% ipython --no-banner

In [1]: import numpy as np

In [2]: np.set_printoptions(suppress=True, linewidth=160)

In [3]: def rd(a):
   ...:     return np.round(a, 1) + 0
   ...: 

In [4]: M = np.loadtxt("dump.csv", delimiter=",")

In [5]: M
Out[5]: 
array([[ 60. , -40.2,  39.6],
       [ 60.4, -40.1,  40.7],
       [ 59.9, -40.7,  38.7],
       [ 60.6, -39.9,  40. ],
       [ 61.6, -38.9,  40.6],
       [ 58.1, -40.6,  39.4],
       [ 59.2, -40.1,  38.4],
       [ 60.5, -39.6,  37.8],
       [ 59.1, -40.4,  39.4],
       [ 61.2, -40.7,  38.1],
       [ 59.8, -42.4,  40.4],
       [ 60. , -40. ,  40.3],
       [ 59.5, -40.3,  41.6],
       [ 60.9, -38. ,  39.6],
       [ 60.3, -41.4,  38.1],
       [ 59.1, -40.6,  40.1],
       [ 59.2, -39. ,  41.4],
       [ 60.2, -40.4,  38.6],
       [ 61.8, -42.1,  40.7],
       [ 59.2, -38.7,  39.8],
       [ 60.2, -39.2,  38.3],
       [ 61.1, -38.3,  39.2],
       [ 59.7, -40.4,  40.4]])

In [6]: idx = M[:, 0] > np.median(M[:, 0])

In [7]: r0 = M[idx].mean(axis=0) - M[~idx].mean(axis=0)

In [8]: rd(r0)
Out[8]: array([ 1.4,  0.4, -0.7])

In [9]: U, s, Vh = np.linalg.svd(M)

In [10]: rd(s)
Out[10]: array([395.1,   5.1,   5. ])

In [11]: np.argmax(s[:-1] / (s[1:] + 1e-6)) + 1
Out[11]: np.int64(1)

In [12]: other = U[:, :1] @ np.diag(s[:1]) @ Vh[:1]

In [13]: rd(np.abs(M - other).max())
Out[13]: np.float64(1.9)

In [14]: np.linalg.matrix_rank(other)
Out[14]: np.int64(1)

In [15]: rd(np.linalg.norm(M - other) / np.linalg.norm(M))
Out[15]: np.float64(0.0)

In [16]: rd(np.linalg.norm(M - other, 2)), rd(s[1])
Out[16]: (np.float64(5.1), np.float64(5.1))

In [17]: other = np.c_[M[:, :1] @ np.array([[2]]), np.array([-3, -2, -3, 1, -2, 2, 4, -4, 2, -3, -5, -1, -3, 1, -1, 4, 3, -3, 2, 2, 3, -4, -2])]

In [18]: other
Out[18]: 
array([[120. ,  -3. ],
       [120.8,  -2. ],
       [119.8,  -3. ],
       [121.2,   1. ],
       [123.2,  -2. ],
       [116.2,   2. ],
       [118.4,   4. ],
       [121. ,  -4. ],
       [118.2,   2. ],
       [122.4,  -3. ],
       [119.6,  -5. ],
       [120. ,  -1. ],
       [119. ,  -3. ],
       [121.8,   1. ],
       [120.6,  -1. ],
       [118.2,   4. ],
       [118.4,   3. ],
       [120.4,  -3. ],
       [123.6,   2. ],
       [118.4,   2. ],
       [120.4,   3. ],
       [122.2,  -4. ],
       [119.4,  -2. ]])

In [19]: rd(np.linalg.norm(other - M @ np.linalg.lstsq(M, other)[0], axis=0))
Out[19]: array([ 0. , 12.9])

In [20]: np.linalg.matrix_rank(other)
Out[20]: np.int64(2)

In [21]: np.linalg.matrix_rank(np.c_[M, other])
Out[21]: np.int64(4)

In [22]: m1 = np.array([[0, -5, 2, 2], [5, 0, -4, 0], [-2, 4, 0, -4], [-2, 0, 4, 0]])

In [23]: x = np.array([3, 1, 0, 1])

In [24]: rd(np.linalg.eigvals(m1).real)
Out[24]: array([0., 0., 0., 0.])

In [25]: x @ m1 @ x
Out[25]: np.int64(0)

In [26]: Q = np.linalg.solve(np.eye(4) - m1, np.eye(4) + m1)

In [27]: rd(np.linalg.det(Q))
Out[27]: np.float64(1.0)

In [28]: rd(Q @ Q.T)
Out[28]: 
array([[1., 0., 0., 0.],
       [0., 1., 0., 0.],
       [0., 0., 1., 0.],
       [0., 0., 0., 1.]])

In [29]: Q, R = np.linalg.qr(m1)

In [30]: rd(Q.T @ Q)
Out[30]: 
array([[1., 0., 0., 0.],
       [0., 1., 0., 0.],
       [0., 0., 1., 0.],
       [0., 0., 0., 1.]])

In [31]: np.trace(Q @ Q.T)
Out[31]: np.float64(4.0)

In [32]: rd(np.abs(np.diag(R)))
Out[32]: array([5.7, 6.2, 2.2, 1.8])

In [33]: rd(Q @ R)
Out[33]: 
array([[ 0., -5.,  2.,  2.],
       [ 5.,  0., -4.,  0.],
       [-2.,  4.,  0., -4.],
       [-2.,  0.,  4.,  0.]])

In [34]: Q.shape, R.shape
Out[34]: ((4, 4), (4, 4))

In [35]: rd(R)
Out[35]: 
array([[-5.7,  1.4,  4.9, -1.4],
       [ 0. , -6.2,  2.7,  3.8],
       [ 0. ,  0. ,  2.2,  0.2],
       [ 0. ,  0. ,  0. , -1.8]])
